>>> import numpy as np
>>> from numpy import linalg as LA
>>> np.set_printoptions(precision=2, suppress=True, linewidth=200)
>>> m1 = np.load("test15.npy")
>>> print(m1)
[[11  2  7]
 [ 2  2  4]
 [ 7  4  9]]
>>> C2 = m1.T @ m1
>>> print(np.trace(C2), (m1 ** 2).sum())
344 344
>>> print(np.round(LA.svd(m1, compute_uv=False) ** 2, 2) + 0)
[329.11  14.89   0.  ]
>>> print(np.round(LA.eigvalsh(C2)[::-1], 2) + 0)
[329.11  14.89   0.  ]
>>> mat = np.array([[-3, -3, -6], [3, 3, 6], [2, 2, 4]])
>>> print(mat)
[[-3 -3 -6]
 [ 3  3  6]
 [ 2  2  4]]
>>> # columns 0 and 1 are equal
>>> print(LA.matrix_rank(mat, rtol=0.1))
1
>>> print(np.argsort(-LA.norm(mat, axis=0).round(6), kind="stable")[:3])
[2 0 1]
>>> print(np.abs(mat).max())
6
>>> print(mat.sum(axis=0))
[2 2 4]
>>> print(np.round(LA.svd(mat, compute_uv=False), 2) + 0)
[11.49  0.    0.  ]
>>> print(np.count_nonzero(mat))
9
>>> blk = np.stack([mat, 3 * mat, mat[::-1]])
>>> print(np.einsum("bij,cij->bc", blk, blk))
[[ 132  396  -18]
 [ 396 1188  -54]
 [ -18  -54  132]]
>>> print(blk.shape)
(3, 3, 3)
>>> print(LA.matrix_rank(blk))
[1 1 1]
>>> print(LA.matrix_rank(blk.reshape(3, -1)))
2
>>> print(blk.sum(axis=0))
[[-10 -10 -20]
 [ 15  15  30]
 [  5   5  10]]
>>> sv = 5 * 0.7 ** np.arange(3)
>>> rng = np.random.default_rng(15)
>>> F = rng.normal(size=(10, 3)) * rng.permutation(sv)
>>> print(F)
[[-5.01 -4.68  0.97]
 [-1.83  2.63  1.98]
 [-5.05  5.09 -1.46]
 [ 7.33  3.64 -1.32]
 [ 0.71  1.07  0.81]
 [ 4.88  2.66  4.07]
 [ 2.22 -0.89 -3.73]
 [-5.46  1.02  1.69]
 [ 5.05 -3.07  0.19]
 [-2.85 -2.11 -5.58]]
>>> D = LA.norm(F[:, None] - F[None], axis=-1)
>>> print(D[:5, :5])
[[ 0.    8.03 10.06 15.06  8.11]
 [ 8.03  0.    5.31  9.79  3.2 ]
 [10.06  5.31  0.   12.47  7.37]
 [15.06  9.79 12.47  0.    7.42]
 [ 8.11  3.2   7.37  7.42  0.  ]]
>>> print(np.flatnonzero(D[0] < D.mean() / 2))
[0]
>>> print(D[0])
[ 0.    8.03 10.06 15.06  8.11 12.7   9.42  5.77 10.22  7.36]
>>> x0 = np.array([2, 2, 5])
>>> y = F @ x0
>>> print(y)
[-14.56  11.48  -7.23  15.34   7.6   35.42 -16.01  -0.41   4.92 -37.84]
>>> print(LA.lstsq(F, y)[0])
[2. 2. 5.]
>>> print(np.round(LA.pinv(F) @ F, 2) + 0)
[[1. 0. 0.]
 [0. 1. 0.]
 [0. 0. 1.]]
>>> y = y + 0.1 * rng.normal(size=10)
>>> print(y)
[-14.56  11.52  -7.2   15.21   7.75  35.5  -15.96  -0.48   4.76 -38.  ]
>>> b, *_ = LA.lstsq(F, y)
>>> print(b)
[2.   2.01 5.02]
>>> print(np.round(F.T @ (y - F @ b), 2) + 0)
[0. 0. 0.]
